>>> import numpy as np
>>> import numpy.linalg as la
>>> np.set_printoptions(suppress=True, linewidth=100)
>>> tidy = lambda a: np.round(a, 2) + 0
>>> r0 = np.array([-2, 0, 2]) + 0.5
>>> X = np.eye(3) - 2 * np.outer(r0, r0) / (r0 @ r0)
>>> print(tidy(X))
[[ 0.49  0.17  0.86]
 [ 0.17  0.94 -0.29]
 [ 0.86 -0.29 -0.43]]
>>> print(tidy(X.T @ X))
[[1. 0. 0.]
 [0. 1. 0.]
 [0. 0. 1.]]
>>> tidy(la.pinv(X))
array([[ 0.49,  0.17,  0.86],
       [ 0.17,  0.94, -0.29],
       [ 0.86, -0.29, -0.43]])
>>> vec = np.array([0, -3, 0])
>>> target = X @ vec
>>> c, lr = np.zeros(3), 1 / la.norm(X, 2) ** 2
>>> for i in range(300):
...     c -= lr * X.T @ (X @ c - target)
...     if i % 50 == 0: print(i, round(la.norm(X @ c - target), 2))
... 
0 0.0
50 0.0
100 0.0
150 0.0
200 0.0
250 0.0
>>> tidy(la.cond(X))
np.float64(1.0)
>>> vec = np.array([5, -4, 3])
>>> print(3 - la.matrix_rank(X - np.eye(3), tol=1e-8))
2
>>> tidy(np.abs(la.eigvals(X)))
array([1., 1., 1.])
>>> print(tidy(la.inv(X)))
[[ 0.49  0.17  0.86]
 [ 0.17  0.94 -0.29]
 [ 0.86 -0.29 -0.43]]
>>> print(tidy(np.sort(np.abs(np.degrees(np.angle(la.eigvals(X)))))))
[  0.   0. 180.]
>>> hat = np.triu(np.array([[-4, 6, 0], [4, 7, 8], [7, 6, -8]]), 1) + np.eye(3)
>>> Y = hat @ X @ la.inv(hat)
>>> tidy(hat @ X - X @ hat)
array([[  1.03,   2.74,  -3.09],
       [  6.86,  -3.31, -10.97],
       [  0.  ,  -5.14,   2.29]])
>>> tidy(la.det(Y))
np.float64(-1.0)
>>> tidy(np.trace(Y)), np.trace(X)
(np.float64(1.0), np.float64(1.0))
>>> F = np.array([[1.0, 0.7, 0.49, 0.34],
...     [0.7, 1.0, 0.7, 0.49],
...     [0.49, 0.7, 1.0, 0.7],
...     [0.34, 0.49, 0.7, 1.0]])
>>> F
array([[1.  , 0.7 , 0.49, 0.34],
       [0.7 , 1.  , 0.7 , 0.49],
       [0.49, 0.7 , 1.  , 0.7 ],
       [0.34, 0.49, 0.7 , 1.  ]])
>>> Lm = la.cholesky(F)
>>> tidy(Lm @ Lm.T)
array([[1.  , 0.7 , 0.49, 0.34],
       [0.7 , 1.  , 0.7 , 0.49],
       [0.49, 0.7 , 1.  , 0.7 ],
       [0.34, 0.49, 0.7 , 1.  ]])
>>> F / np.sqrt(np.outer(np.diag(F), np.diag(F)))
array([[1.  , 0.7 , 0.49, 0.34],
       [0.7 , 1.  , 0.7 , 0.49],
       [0.49, 0.7 , 1.  , 0.7 ],
       [0.34, 0.49, 0.7 , 1.  ]])
>>> la.eigvalsh(F).min() > 0
np.True_
>>> rng = np.random.default_rng(853866)
>>> E = np.eye(4, dtype=int)[rng.permutation(4)] * np.array([-1, -1, 3, -1])
>>> E
array([[-1,  0,  0,  0],
       [ 0, -1,  0,  0],
       [ 0,  0,  3,  0],
       [ 0,  0,  0, -1]])
>>> # symmetric
>>> hat = np.triu(np.array([[-1, 2, 2, -1], [-2, 1, -1, 2], [2, -1, -2, 0], [-1, -1, -1, -1]]), 1) + np.eye(4)
>>> Y = hat @ E @ la.inv(hat)
>>> Y
array([[-1.,  0.,  8.,  0.],
       [ 0., -1., -4.,  0.],
       [ 0.,  0.,  3.,  0.],
       [ 0.,  0.,  0., -1.]])
>>> tidy(la.det(Y))
np.float64(-3.0)
